$ python3 -q
>>> import numpy as np
>>> np.set_printoptions(suppress=True, linewidth=100)
>>> data = np.load("w.npy")
>>> data
array([[-0.2, -0.7,  0. , -1.2],
       [-0.5,  1. ,  0.2, -1.9],
       [-0.6, -2.1, -1. ,  0.8],
       [ 1.1,  0.7, -0.6, -1.9],
       [ 1.1, -1.3, -0.5,  0.2]])
>>> theta = np.radians(30)
>>> r_ = np.eye(4)
>>> r_[3, 3] = r_[1, 1] = np.cos(theta)
>>> r_[3, 1], r_[1, 3] = -np.sin(theta), np.sin(theta)
>>> r_.round(2)
array([[ 1.  ,  0.  ,  0.  ,  0.  ],
       [ 0.  ,  0.87,  0.  ,  0.5 ],
       [ 0.  ,  0.  ,  1.  ,  0.  ],
       [ 0.  , -0.5 ,  0.  ,  0.87]])
>>> other = data @ r_.T
>>> other.round(2)
array([[-0.2 , -1.21,  0.  , -0.69],
       [-0.5 , -0.08,  0.2 , -2.15],
       [-0.6 , -1.42, -1.  ,  1.74],
       [ 1.1 , -0.34, -0.6 , -2.  ],
       [ 1.1 , -1.03, -0.5 ,  0.82]])
>>> np.allclose(np.linalg.norm(data, axis=1), np.linalg.norm(other, axis=1))
True
>>> round(np.linalg.det(r_), 2), np.round(np.trace(r_), 2)
(np.float64(1.0), np.float64(3.73))
>>> x = np.array([1, 2, 3, 0])
>>> y = other @ x
>>> np.round(np.linalg.lstsq(other, y)[0], 2) + 0
array([1., 2., 3., 0.])
>>> y.round(2)
array([-2.61, -0.07, -6.44, -1.39, -2.45])
>>> rng = np.random.default_rng(95875)
>>> y = y + 0.1 * rng.normal(size=5)
>>> y.round(2)
array([-2.69, -0.21, -6.34, -1.43, -2.24])
>>> beta, *_ = np.linalg.lstsq(other, y)
>>> [round(float(np.linalg.norm(np.linalg.solve(other.T @ other + lam * np.eye(4), other.T @ y))), 2) for lam in (0, 1, 10, 100)]
[3.75, 2.64, 1.09, 0.17]
>>> beta.round(2)
array([1.09, 1.98, 2.99, 0.07])
>>> np.round(other.T @ (y - other @ beta), 2) + 0
array([0., 0., 0., 0.])
>>> np.round(np.linalg.norm(y - other @ beta), 2)
np.float64(0.07)
>>> arr = np.load("run5.npy")
>>> arr
array([[2, 0, 0],
       [0, 1, 0],
       [0, 1, 1]])
>>> np.prod(np.diag(arr)), round(np.linalg.det(arr), 2)
(np.int64(2), np.float64(2.0))
>>> np.linalg.matrix_power(arr - np.diag(np.diag(arr)), 3)
array([[0, 0, 0],
       [0, 0, 0],
       [0, 0, 0]])
>>> arr @ arr
array([[4, 0, 0],
       [0, 1, 0],
       [0, 2, 1]])
>>> np.round(np.sort(np.linalg.eigvals(arr)), 2)
array([1., 1., 2.])
>>> def softmax(z):
...     e = np.exp(z - z.max(axis=-1, keepdims=True))
...     return e / e.sum(axis=-1, keepdims=True)
... 
>>> np.round(softmax(arr[2] + 5), 2)
array([0.16, 0.42, 0.42])
>>> np.round(softmax(arr).sum(axis=1), 2)
array([1., 1., 1.])
>>> np.round(softmax(10 * arr[2]), 2) + 0
array([0. , 0.5, 0.5])
>>> scores = arr @ arr.T / np.sqrt(3)
>>> softmax(scores).round(6).argmax(axis=1)
array([0, 1, 2])
>>> np.round(softmax(scores + np.triu(np.full(scores.shape, -np.inf), 1)), 2)
array([[1.  , 0.  , 0.  ],
       [0.36, 0.64, 0.  ],
       [0.17, 0.3 , 0.53]])
>>> np.round(softmax(scores), 2)
array([[0.83, 0.08, 0.08],
       [0.22, 0.39, 0.39],
       [0.17, 0.3 , 0.53]])
>>> A = np.load("m.npy")
>>> A
array([[0, 4, 1],
       [1, 0, 4],
       [4, 1, 0]])
>>> round(np.abs(np.linalg.eigvals(A)).max(), 2)
np.float64(5.0)
>>> (A + A.T) / 2
array([[0. , 2.5, 2.5],
       [2.5, 0. , 2.5],
       [2.5, 2.5, 0. ]])
>>> np.allclose(A, A.T)
False
>>> round(np.linalg.det(A), 2)
np.float64(65.0)
>>> np.round(np.sort(np.abs(np.linalg.eigvals(A))), 2)
array([3.61, 3.61, 5.  ])
>>> other = np.array([[2, 9], [8, 4]])
>>> cent = np.kron(other, A)
>>> cent.shape
(6, 6)
>>> np.linalg.matrix_rank(cent)
np.int64(6)
>>> cent
array([[ 0,  8,  2,  0, 36,  9],
       [ 2,  0,  8,  9,  0, 36],
       [ 8,  2,  0, 36,  9,  0],
       [ 0, 32,  8,  0, 16,  4],
       [ 8,  0, 32,  4,  0, 16],
       [32,  8,  0, 16,  4,  0]])
